$ python -q
>>> import numpy as np
>>> import numpy.linalg as la
>>> np.set_printoptions(suppress=True, linewidth=120)
>>> def rnd(a):
...     return np.round(a, 2) + 0
... 
>>> F = np.array([[0, -2, 1, 3], [0, 0, -1, 0], [0, 0, 0, 1], [0, 0, 0, 0]])
>>> F
array([[ 0, -2,  1,  3],
       [ 0,  0, -1,  0],
       [ 0,  0,  0,  1],
       [ 0,  0,  0,  0]])
>>> r = la.matrix_rank(F)
>>> r
np.int64(3)
>>> ns = la.svd(F)[2][r:].T
>>> [int(la.matrix_rank(F[:, :j + 1])) for j in range(4)]
[0, 1, 2, 3]
>>> np.allclose(F @ ns, 0)
True
>>> ns.shape
(4, 1)
>>> ns @ ns.T
array([[1., 0., 0., 0.],
       [0., 0., 0., 0.],
       [0., 0., 0., 0.],
       [0., 0., 0., 0.]])
>>> m1 = np.load("a.npy")
>>> rnd(m1)
array([[ 0.55,  0.28, -0.11,  0.39],
       [ 0.28,  0.82,  0.01, -0.26],
       [-0.11,  0.01,  0.03, -0.13],
       [ 0.39, -0.26, -0.13,  0.6 ]])
>>> left, s, Vt = la.svd(m1)
>>> rnd(s)
array([1., 1., 0., 0.])
>>> M2 = left[:, :2] @ np.diag(s[:2]) @ Vt[:2]
>>> rnd(la.norm(m1 - M2, 2)), rnd(s[2])
(np.float64(0.0), np.float64(0.0))
>>> rnd(np.abs(m1 - M2).max())
np.float64(0.0)
>>> la.matrix_rank(m1, rtol=0.05)
np.int64(2)
>>> rng = np.random.default_rng(342)
>>> idx = rng.permutation(4)
>>> idx
array([1, 0, 2, 3])
>>> M2 = m1[idx][:, idx]
>>> rnd(np.diag(M2))
array([0.82, 0.55, 0.03, 0.6 ])
>>> T = np.stack([m1, 3 * m1, m1[::-1]])
>>> la.matrix_rank(T)
array([2, 2, 2])
>>> rnd(la.norm(T, axis=(1, 2)))
array([1.41, 4.24, 1.41])
>>> print(rnd(np.einsum("bij,cij->bc", T, T)))
[[ 2.    6.    0.81]
 [ 6.   18.    2.44]
 [ 0.81  2.44  2.  ]]
>>> T.shape
(3, 4, 4)
>>> rnd(la.det(T))
array([0., 0., 0.])
>>> w, V = la.eigh(m1)
>>> x = np.array([0, 1, 0, 1])
>>> rnd(np.abs(m1).sum(axis=1).max()), rnd(np.abs(w).max())
(np.float64(1.38), np.float64(1.0))
>>> rnd(V * np.maximum(w, 0) @ V.T)
array([[ 0.55,  0.28, -0.11,  0.39],
       [ 0.28,  0.82,  0.01, -0.26],
       [-0.11,  0.01,  0.03, -0.13],
       [ 0.39, -0.26, -0.13,  0.6 ]])
>>> rnd(x @ m1 @ x / (x @ x)), rnd(w[0]), rnd(w[-1])
(np.float64(0.45), np.float64(0.0), np.float64(1.0))
>>> rnd(la.eigvalsh(m1[1:, 1:]))
array([0.  , 0.45, 1.  ])
>>> rnd(x @ m1 @ x)
np.float64(0.9)
>>> print(rnd(V * np.abs(w) @ V.T))
[[ 0.55  0.28 -0.11  0.39]
 [ 0.28  0.82  0.01 -0.26]
 [-0.11  0.01  0.03 -0.13]
 [ 0.39 -0.26 -0.13  0.6 ]]
